$ ipython --no-banner

In [1]: import numpy as np

In [2]: import numpy.linalg as la

In [3]: np.set_printoptions(precision=1, suppress=True, linewidth=200, floatmode="fixed")

In [4]: def tidy(a):
   ...:     return np.round(a, 1) + 0
   ...: 

In [5]: F = np.loadtxt("w.csv", delimiter=",")

In [6]: tidy(F)
Out[6]: 
array([[0.3, 0.3, 0.3],
       [0.0, 1.0, 0.0],
       [0.0, 0.0, 1.0]])

In [7]: # triangular

In [8]: rng = np.random.default_rng(97)

In [9]: z = rng.permutation(3)

In [10]: A2 = F[:, z] * rng.choice([-1, 1], 3)

In [11]: tidy(A2)
Out[11]: 
array([[-0.3, -0.3,  0.3],
       [-1.0,  0.0,  0.0],
       [ 0.0,  0.0,  1.0]])

In [12]: U, _, Vh = la.svd(F.T @ A2)

In [13]: z
Out[13]: array([1, 0, 2])

In [14]: tidy(la.lstsq(F, A2)[0])
Out[14]: 
array([[ 0.0, -1.0,  0.0],
       [-1.0,  0.0,  0.0],
       [ 0.0,  0.0,  1.0]])

In [15]: tidy(U @ Vh)
Out[15]: 
array([[ 0.0, -1.0,  0.0],
       [-1.0,  0.0,  0.0],
       [ 0.0,  0.0,  1.0]])

In [16]: z = rng.permutation(3)

In [17]: z
Out[17]: array([0, 2, 1])

In [18]: A2 = F[z][:, z]

In [19]: tidy(np.trace(A2))
Out[19]: np.float64(2.3)

In [20]: tidy(np.sort(np.abs(la.eigvals(A2))))
Out[20]: array([0.3, 1.0, 1.0])

In [21]: tidy(A2)
Out[21]: 
array([[0.3, 0.3, 0.3],
       [0.0, 1.0, 0.0],
       [0.0, 0.0, 1.0]])

In [22]: tidy(la.matrix_power(F, 2))
Out[22]: 
array([[0.1, 0.4, 0.4],
       [0.0, 1.0, 0.0],
       [0.0, 0.0, 1.0]])

In [23]: tidy((F - F.T) / 2)
Out[23]: 
array([[ 0.0,  0.2,  0.2],
       [-0.2,  0.0,  0.0],
       [-0.2,  0.0,  0.0]])

In [24]: tidy(np.trace(F))
Out[24]: np.float64(2.3)

In [25]: np.allclose(F, F.T)
Out[25]: False

In [26]: tidy(np.sort(np.abs(la.eigvals(F))))
Out[26]: array([0.3, 1.0, 1.0])

In [27]: np.allclose(F @ F.T, F.T @ F)
Out[27]: False

In [28]: tidy(la.det(F))
Out[28]: np.float64(0.3)

In [29]: tidy((F + F.T) / 2)
Out[29]: 
array([[0.3, 0.2, 0.2],
       [0.2, 1.0, 0.0],
       [0.2, 0.0, 1.0]])
